In [1]: import numpy as np

In [2]: np.set_printoptions(precision=3, suppress=True, linewidth=120)

In [3]: X = np.load("x.npy")

In [4]: X
Out[4]: 
array([[ -4,  -8,  -4],
       [  6,   0,   6],
       [  0,   0,   0],
       [  6,  -2,   7],
       [  0,   0,   0],
       [  0,   0,   0],
       [ -4,  -8,  -4],
       [  0,   0,   0],
       [  6,  -2,   7],
       [  6,  -2,   7],
       [  0,   0,   0],
       [  0,   0,   0],
       [ -4,  -8,  -4],
       [  2, -10,   3],
       [ -4,  -8,  -4],
       [ -4,  -6,  -5],
       [  0,   0,   0],
       [ -4,  -8,  -4],
       [  0,   0,   0],
       [  0,   0,   0],
       [ -4,  -6,  -5],
       [  0,   0,   0],
       [  2,  -8,   2],
       [  0,   2,  -1],
       [  0,   0,   0],
       [  6,  -2,   7],
       [ -4,  -6,  -5],
       [  0,   0,   0],
       [  0,   0,   0],
       [  2, -10,   3],
       [ -4,  -6,  -5],
       [  0,   0,   0],
       [  0,   2,  -1],
       [  0,   0,   0],
       [ -4,  -8,  -4],
       [  6,  -2,   7],
       [  2,  -8,   2],
       [  6,  -2,   7],
       [  0,   2,  -1],
       [  0,   0,   0],
       [  6,  -2,   7],
       [ -4,  -8,  -4],
       [  0,   0,   0]])

In [5]: O, V = np.linalg.qr(X[:, :1])[0], np.linalg.qr(X[:, 1:])[0]

In [6]: sigma = np.linalg.svd(O.T @ V, compute_uv=False)

In [7]: sigma
Out[7]: array([0.995])

In [8]: round(np.linalg.norm(O @ O.T - V @ V.T, 2), 3)
Out[8]: np.float64(1.0)

In [9]: proj = X @ np.linalg.solve(X.T @ X, X.T)

In [10]: proj @ X[:, 2]
Out[10]: 
array([-4.,  6.,  0.,  7.,  0.,  0., -4.,  0.,  7.,  7.,  0.,  0., -4.,  3., -4., -5.,  0., -4.,  0.,  0., -5.,  0.,
        2., -1.,  0.,  7., -5.,  0.,  0.,  3., -5.,  0., -1.,  0., -4.,  7.,  2.,  7., -1.,  0.,  7., -4.,  0.])
